% ipython --no-banner

In [1]: import numpy as np

In [2]: import numpy.linalg as la

In [3]: np.set_printoptions(precision=3, suppress=True, linewidth=120, legacy="1.25")

In [4]: m1 = np.load("a.npy")

In [5]: m1
Out[5]: 
array([[ -2,  -2,  -2,  -2,  -2,  -2],
       [ -2,  -4,  -4,  -4,  -4,  -4],
       [ -2,  -4,  -6,  -6,  -6,  -6],
       [ -2,  -4,  -6,  -8,  -8,  -8],
       [ -2,  -4,  -6,  -8, -10, -10],
       [ -2,  -4,  -6,  -8, -10, -12]])

In [6]: # symmetric

In [7]: m1 @ m1
Out[7]: 
array([[ 24,  44,  60,  72,  80,  84],
       [ 44,  84, 116, 140, 156, 164],
       [ 60, 116, 164, 200, 224, 236],
       [ 72, 140, 200, 248, 280, 296],
       [ 80, 156, 224, 280, 320, 340],
       [ 84, 164, 236, 296, 340, 364]])

In [8]: np.allclose(m1, m1.T)
Out[8]: True

In [9]: np.trace(m1)
Out[9]: -42

In [10]: la.norm(m1, axis=1)
Out[10]: array([ 4.899,  9.165, 12.806, 15.748, 17.889, 19.079])

In [11]: np.round(la.norm(m1, 2), 3)
Out[11]: 34.414

In [12]: round(la.norm(m1, "nuc"), 3)
Out[12]: 42.0

In [13]: la.norm(m1, axis=0)
Out[13]: array([ 4.899,  9.165, 12.806, 15.748, 17.889, 19.079])

In [14]: u = np.array([1, 3])

In [15]: np.cross(m1[2, :3], m1[5, :3])
Out[15]: array([0, 0, 0])

In [16]: M = np.load("dump.npy")

In [17]: M
Out[17]: 
array([[4., 1., 1., 1., 1.],
       [1., 4., 1., 1., 1.],
       [1., 1., 4., 1., 1.],
       [1., 1., 1., 4., 1.],
       [1., 1., 1., 1., 4.]])

In [18]: x = np.array([3, 3, 2, 3, 3])

In [19]: target = M @ x

In [20]: target
Out[20]: array([23., 23., 20., 23., 23.])

In [21]: la.solve(M, target + M[:, 2])
Out[21]: array([3., 3., 3., 3., 3.])

In [22]: la.solve(M, M[:, 0])
Out[22]: array([1., 0., 0., 0., 0.])

In [23]: la.solve(M, target)
Out[23]: array([3., 3., 2., 3., 3.])

In [24]: O, r_ = la.qr(M)

In [25]: np.abs(np.diag(r_))
Out[25]: array([4.472, 3.735, 3.492, 3.37 , 3.297])

In [26]: np.round(O.T @ O, 3) + 0
Out[26]: 
array([[1., 0., 0., 0., 0.],
       [0., 1., 0., 0., 0.],
       [0., 0., 1., 0., 0.],
       [0., 0., 0., 1., 0.],
       [0., 0., 0., 0., 1.]])

In [27]: round(float(abs(r_[0, 0])), 3), round(float(la.norm(M[:, 0])), 3)
Out[27]: (4.472, 4.472)

In [28]: evals, V = la.eigh(M)

In [29]: (evals > 1e-8).sum(), (evals < -1e-8).sum()
Out[29]: (5, 0)

In [30]: np.abs(V[:, -1]).round(6).argmax()
Out[30]: 0

In [31]: np.abs(V[:, -1])
Out[31]: array([0.447, 0.447, 0.447, 0.447, 0.447])

In [32]: np.round(V.T @ V, 3) + 0
Out[32]: 
array([[1., 0., 0., 0., 0.],
       [0., 1., 0., 0., 0.],
       [0., 0., 1., 0., 0.],
       [0., 0., 0., 1., 0.],
       [0., 0., 0., 0., 1.]])

In [33]: np.round(V.T @ M @ V, 3) + 0
Out[33]: 
array([[3., 0., 0., 0., 0.],
       [0., 3., 0., 0., 0.],
       [0., 0., 3., 0., 0.],
       [0., 0., 0., 3., 0.],
       [0., 0., 0., 0., 8.]])

In [34]: np.round(la.eigvalsh(M + -3 * np.eye(5)), 3) + 0
Out[34]: array([0., 0., 0., 0., 5.])

In [35]: la.svd(M, compute_uv=False)
Out[35]: array([8., 3., 3., 3., 3.])

In [36]: la.eigvalsh(M @ M)
Out[36]: array([ 9.,  9.,  9.,  9., 64.])

In [37]: mat = np.loadtxt("layer19.csv", delimiter=",")

In [38]: mat
Out[38]: 
array([[15., -1.,  3.,  4.,  5., -7.],
       [ 5., 27., -1.,  9.,  1.,  2.],
       [-3., -3., 22.,  4.,  4.,  9.],
       [ 2.,  8.,  1.,  7.,  1., -6.],
       [ 3., -8.,  3.,  4., 17.,  6.],
       [ 5.,  2.,  0.,  3.,  4., -3.]])

In [39]: x = np.ones(5)

In [40]: for _ in range(5):
    ...:     x = M @ x
    ...:     x /= la.norm(x)
    ...:     print(round(x @ M @ x, 3))
    ...: 
8.0
8.0
8.0
8.0
8.0

In [41]: round(float(la.eigvalsh(M)[-1]), 3)
Out[41]: 8.0

In [42]: A2 = mat[0, 0] * mat[1:] - np.outer(mat[1:, 0], mat[0])

In [43]: A2
Out[43]: 
array([[   0.,  410.,  -30.,  115.,  -10.,   65.],
       [   0.,  -48.,  339.,   72.,   75.,  114.],
       [   0.,  122.,    9.,   97.,    5.,  -76.],
       [   0., -117.,   36.,   48.,  240.,  111.],
       [   0.,   35.,  -15.,   25.,   35.,  -10.]])

In [44]: la.matrix_rank(A2), la.matrix_rank(mat)
Out[44]: (5, 6)

In [45]: np.flatnonzero(~A2.round(6).any(axis=1))
Out[45]: array([], dtype=int64)

In [46]: round(np.log10(la.cond(mat)))
Out[46]: 2

In [47]: np.abs(la.svd(mat)[2][-1])
Out[47]: array([0.16 , 0.289, 0.228, 0.718, 0.423, 0.379])

In [48]: [round(float(x), 3) for x in la.svd(mat, compute_uv=False)[:3]]
Out[48]: [32.174, 26.956, 21.063]

In [49]: np.argsort(-la.norm(mat, axis=0).round(6), kind="stable")[:3]
Out[49]: array([1, 2, 4])

In [50]: feats = np.array([[0, -1, 1, 0, 3], [-2, 0, 1, -3, -2]])

In [51]: feats
Out[51]: 
array([[ 0, -1,  1,  0,  3],
       [-2,  0,  1, -3, -2]])

In [52]: W1 = np.array([[1, 3], [-1, 2], [-2, -3], [1, 1], [0, 3]])

In [53]: c = np.array([-6, 1])

In [54]: act = np.maximum(M @ W1 + c, 0)

In [55]: act
Out[55]: 
array([[ 0., 16.],
       [ 0., 13.],
       [ 0.,  0.],
       [ 0., 10.],
       [ 0., 16.]])

In [56]: (act > 0).astype(int)
Out[56]: 
array([[0, 1],
       [0, 1],
       [0, 0],
       [0, 1],
       [0, 1]])

In [57]: Z = np.array([[6, 2, 9], [8, 8, 7]])

In [58]: act @ Z
Out[58]: 
array([[128., 128., 112.],
       [104., 104.,  91.],
       [  0.,   0.,   0.],
       [ 80.,  80.,  70.],
       [128., 128., 112.]])

In [59]: la.svd(act, compute_uv=False)
Out[59]: array([27.946,  0.   ])

In [60]: act[:, 1] @ act[:, 0]
Out[60]: 0.0

In [61]: J = np.loadtxt("w.csv", delimiter=",")

In [62]: J
Out[62]: 
array([[ 4.,  2., -1., -1.],
       [ 3.,  4., -5.,  1.],
       [ 0.,  0.,  0.,  0.],
       [ 4.,  2., -1., -1.],
       [ 2., -2., -5., -2.],
       [ 0.,  0.,  0.,  0.],
       [ 0.,  0.,  0.,  0.],
       [ 0., -3., -3.,  0.],
       [ 1.,  3., -3.,  3.],
       [ 3.,  4., -2.,  4.],
       [ 0.,  0.,  0.,  0.],
       [ 2., -2., -2.,  1.],
       [ 1.,  0., -6.,  3.],
       [ 3.,  1., -8.,  1.],
       [ 1.,  3., -3.,  3.],
       [ 1.,  0., -6.,  3.],
       [ 0.,  0.,  0.,  0.]])

In [63]: # rows 0 and 3 are equal

In [64]: la.svd(J, compute_uv=False)
Out[64]: array([17.226,  8.921,  6.712,  3.101])

In [65]: np.diff(J, axis=0)
Out[65]: 
array([[-1.,  2., -4.,  2.],
       [-3., -4.,  5., -1.],
       [ 4.,  2., -1., -1.],
       [-2., -4., -4., -1.],
       [-2.,  2.,  5.,  2.],
       [ 0.,  0.,  0.,  0.],
       [ 0., -3., -3.,  0.],
       [ 1.,  6.,  0.,  3.],
       [ 2.,  1.,  1.,  1.],
       [-3., -4.,  2., -4.],
       [ 2., -2., -2.,  1.],
       [-1.,  2., -4.,  2.],
       [ 2.,  1., -2., -2.],
       [-2.,  2.,  5.,  2.],
       [ 0., -3., -3.,  0.],
       [-1.,  0.,  6., -3.]])

In [66]: J - J[0]
Out[66]: 
array([[ 0.,  0.,  0.,  0.],
       [-1.,  2., -4.,  2.],
       [-4., -2.,  1.,  1.],
       [ 0.,  0.,  0.,  0.],
       [-2., -4., -4., -1.],
       [-4., -2.,  1.,  1.],
       [-4., -2.,  1.,  1.],
       [-4., -5., -2.,  1.],
       [-3.,  1., -2.,  4.],
       [-1.,  2., -1.,  5.],
       [-4., -2.,  1.,  1.],
       [-2., -4., -1.,  2.],
       [-3., -2., -5.,  4.],
       [-1., -1., -7.,  2.],
       [-3.,  1., -2.,  4.],
       [-3., -2., -5.,  4.],
       [-4., -2.,  1.,  1.]])

In [67]: J.mean(axis=0)
Out[67]: array([ 1.471,  0.706, -2.647,  0.882])
